$ python3 -q
>>> import numpy as np
>>> from numpy import linalg as LA
>>> np.set_printoptions(precision=2, suppress=True, linewidth=140)
>>> data = np.loadtxt("mat.csv", delimiter=",")
>>> data
array([[1., 1., 0., 0., 0., 0., 0., 0., 1., 2., 1., 0., 0., 0., 0.],
       [2., 0., 0., 0., 0., 1., 0., 0., 0., 0., 0., 0., 0., 0., 0.],
       [0., 0., 1., 1., 0., 0., 0., 1., 2., 0., 1., 0., 0., 0., 0.],
       [0., 2., 0., 0., 0., 0., 0., 0., 0., 1., 2., 0., 0., 0., 1.],
       [0., 0., 0., 0., 0., 0., 0., 0., 0., 1., 2., 0., 1., 0., 0.],
       [0., 0., 0., 0., 2., 0., 2., 0., 0., 0., 0., 0., 1., 0., 0.],
       [0., 0., 0., 2., 0., 0., 2., 0., 0., 0., 1., 0., 0., 1., 0.],
       [0., 0., 0., 0., 1., 2., 0., 0., 0., 0., 0., 0., 0., 0., 0.],
       [0., 2., 0., 0., 0., 2., 0., 0., 0., 0., 0., 0., 0., 0., 0.],
       [2., 0., 0., 0., 0., 1., 1., 1., 0., 1., 0., 0., 2., 0., 1.],
       [0., 2., 0., 0., 0., 0., 0., 0., 2., 1., 0., 0., 0., 0., 1.],
       [0., 0., 0., 0., 0., 0., 0., 1., 0., 0., 0., 0., 0., 0., 0.],
       [0., 2., 0., 0., 2., 0., 0., 1., 1., 1., 0., 1., 0., 0., 1.],
       [0., 0., 0., 0., 0., 0., 0., 0., 2., 1., 0., 0., 0., 0., 0.],
       [1., 0., 0., 0., 0., 0., 2., 1., 0., 0., 0., 0., 0., 0., 1.]])
>>> U, s, Vt = LA.svd(data)
>>> np.argmax(s[:-1] / (s[1:] + 1e-6)) + 1
np.int64(14)
>>> Y = U[:, :14] @ np.diag(s[:14]) @ Vt[:14]
>>> LA.matrix_rank(data, rtol=0.05)
np.int64(13)
>>> r = LA.matrix_rank(data)
>>> r
np.int64(14)
>>> N = LA.svd(data)[2][r:].T
>>> np.allclose(data @ N, 0)
True
>>> [int(LA.matrix_rank(np.delete(data, i, axis=0))) for i in range(15)]
[14, 13, 13, 14, 14, 14, 13, 14, 14, 14, 14, 13, 13, 14, 14]
>>> LA.matrix_rank(data.T @ data), LA.matrix_rank(data @ data.T)
(np.int64(14), np.int64(14))
>>> T = np.stack([data, -3 * data, data[::-1]])
>>> LA.norm(T, axis=(1, 2))
array([10.86, 32.59, 10.86])
>>> LA.matrix_rank(T)
array([14, 14, 14])
>>> LA.det(T)
array([0., 0., 0.])
>>> T.shape
(3, 15, 15)
>>> u = np.array([0, 0, 0])
>>> np.cross(data[12, :3], data[13, :3])
array([0., 0., 0.])
>>> np.convolve(data[12], u)
array([0., 0., 0., 0., 0., 0., 0., 0., 0., 0., 0., 0., 0., 0., 0., 0., 0.])
>>> F = np.load("layer9.npy")
>>> F
array([[ 0., -2.,  2., -1.,  1.,  1.,  3.,  2.,  0.],
       [-1.,  1.,  1., -2., -1.,  0.,  0.,  1.,  1.],
       [-2.,  0., -1., -1., -1.,  1.,  1.,  0.,  2.],
       [ 0.,  1.,  1., -1.,  2., -1.,  1.,  1.,  2.],
       [-1.,  1.,  2., -1., -2.,  0.,  1.,  2.,  1.],
       [ 2.,  0., -1., -2.,  2.,  2.,  2.,  0.,  0.],
       [ 0.,  0.,  0.,  0.,  0.,  0.,  1.,  1.,  2.],
       [ 0.,  0.,  0.,  0.,  0.,  0.,  1.,  1.,  1.],
       [ 0.,  0.,  0.,  0.,  0.,  0.,  3.,  2.,  2.]])
>>> O, R = LA.qr(F)
>>> O.shape, R.shape
((9, 9), (9, 9))
>>> np.allclose(R.T @ R, F.T @ F)
True
>>> rng = np.random.default_rng(700)
>>> idx = rng.permutation(9)
>>> Y = F[:, idx] * rng.choice([-1, 1], 9)
>>> Y
array([[ 3., -0.,  0.,  2., -2., -1., -1.,  1.,  2.],
       [ 0.,  1.,  1., -1., -1.,  1., -2.,  0.,  1.],
       [ 1.,  2.,  2., -0., -0.,  1., -1.,  1., -1.],
       [ 1., -0.,  2., -1., -1., -2., -1., -1.,  1.],
       [ 1.,  1.,  1., -1., -2.,  2., -1.,  0.,  2.],
       [ 2., -2.,  0., -0., -0., -2., -2.,  2., -1.],
       [ 1., -0.,  2., -0., -1., -0.,  0.,  0.,  0.],
       [ 1., -0.,  1., -0., -1., -0.,  0.,  0.,  0.],
       [ 3., -0.,  2., -0., -2., -0.,  0.,  0.,  0.]])
>>> U, _, Vt = LA.svd(F.T @ Y)
>>> idx
array([6, 0, 8, 1, 7, 4, 3, 5, 2])
>>> np.round(U @ Vt, 2) + 0
array([[ 0., -1.,  0.,  0.,  0.,  0.,  0.,  0.,  0.],
       [ 0.,  0.,  0., -1.,  0.,  0.,  0.,  0.,  0.],
       [ 0.,  0.,  0.,  0.,  0.,  0.,  0.,  0.,  1.],
       [ 0.,  0.,  0.,  0.,  0.,  0.,  1.,  0.,  0.],
       [ 0.,  0.,  0.,  0.,  0., -1.,  0.,  0.,  0.],
       [ 0.,  0.,  0.,  0.,  0.,  0.,  0.,  1.,  0.],
       [ 1.,  0.,  0.,  0.,  0.,  0.,  0.,  0.,  0.],
       [ 0.,  0.,  0.,  0., -1.,  0.,  0.,  0.,  0.],
       [ 0.,  0.,  1.,  0.,  0.,  0.,  0.,  0.,  0.]])
>>> LA.svd(Y, compute_uv=False)
array([7.68, 5.36, 3.67, 3.23, 3.03, 1.89, 0.72, 0.43, 0.14])
>>> np.unravel_index(np.abs(Y).argmax(), Y.shape)
(np.int64(0), np.int64(0))
>>> Y.sum(axis=1)
array([ 4.,  0.,  5., -2.,  3., -3.,  2.,  1.,  3.])
>>> LA.matrix_rank(Y)
np.int64(9)
>>> np.abs(Y).max()
np.float64(3.0)
>>> u = np.array([0, 0, 1, 1, 2, -2, 0, -2, -1])
>>> Y = F + np.outer(u, np.eye(9)[0])
>>> LA.matrix_rank(Y - F)
np.int64(1)
>>> round(float(LA.det(Y) / LA.det(F)), 2), round(float(1 + LA.solve(F, u)[0]), 2)
(2.5, 2.5)
>>> ang = np.deg2rad(45)
>>> arr = np.eye(13)
>>> arr[np.ix_([5, 6], [5, 6])] = [[np.cos(ang), -np.sin(ang)], [np.sin(ang), np.cos(ang)]]
>>> arr
array([[ 1.  ,  0.  ,  0.  ,  0.  ,  0.  ,  0.  ,  0.  ,  0.  ,  0.  ,  0.  ,  0.  ,  0.  ,  0.  ],
       [ 0.  ,  1.  ,  0.  ,  0.  ,  0.  ,  0.  ,  0.  ,  0.  ,  0.  ,  0.  ,  0.  ,  0.  ,  0.  ],
       [ 0.  ,  0.  ,  1.  ,  0.  ,  0.  ,  0.  ,  0.  ,  0.  ,  0.  ,  0.  ,  0.  ,  0.  ,  0.  ],
       [ 0.  ,  0.  ,  0.  ,  1.  ,  0.  ,  0.  ,  0.  ,  0.  ,  0.  ,  0.  ,  0.  ,  0.  ,  0.  ],
       [ 0.  ,  0.  ,  0.  ,  0.  ,  1.  ,  0.  ,  0.  ,  0.  ,  0.  ,  0.  ,  0.  ,  0.  ,  0.  ],
       [ 0.  ,  0.  ,  0.  ,  0.  ,  0.  ,  0.71, -0.71,  0.  ,  0.  ,  0.  ,  0.  ,  0.  ,  0.  ],
       [ 0.  ,  0.  ,  0.  ,  0.  ,  0.  ,  0.71,  0.71,  0.  ,  0.  ,  0.  ,  0.  ,  0.  ,  0.  ],
       [ 0.  ,  0.  ,  0.  ,  0.  ,  0.  ,  0.  ,  0.  ,  1.  ,  0.  ,  0.  ,  0.  ,  0.  ,  0.  ],
       [ 0.  ,  0.  ,  0.  ,  0.  ,  0.  ,  0.  ,  0.  ,  0.  ,  1.  ,  0.  ,  0.  ,  0.  ,  0.  ],
       [ 0.  ,  0.  ,  0.  ,  0.  ,  0.  ,  0.  ,  0.  ,  0.  ,  0.  ,  1.  ,  0.  ,  0.  ,  0.  ],
       [ 0.  ,  0.  ,  0.  ,  0.  ,  0.  ,  0.  ,  0.  ,  0.  ,  0.  ,  0.  ,  1.  ,  0.  ,  0.  ],
       [ 0.  ,  0.  ,  0.  ,  0.  ,  0.  ,  0.  ,  0.  ,  0.  ,  0.  ,  0.  ,  0.  ,  1.  ,  0.  ],
       [ 0.  ,  0.  ,  0.  ,  0.  ,  0.  ,  0.  ,  0.  ,  0.  ,  0.  ,  0.  ,  0.  ,  0.  ,  1.  ]])
>>> LA.norm(arr, axis=0)
array([1., 1., 1., 1., 1., 1., 1., 1., 1., 1., 1., 1., 1.])
>>> LA.svd(arr, compute_uv=False)
array([1., 1., 1., 1., 1., 1., 1., 1., 1., 1., 1., 1., 1.])
>>> arr[:, 12] @ arr[:, 6]
np.float64(0.0)
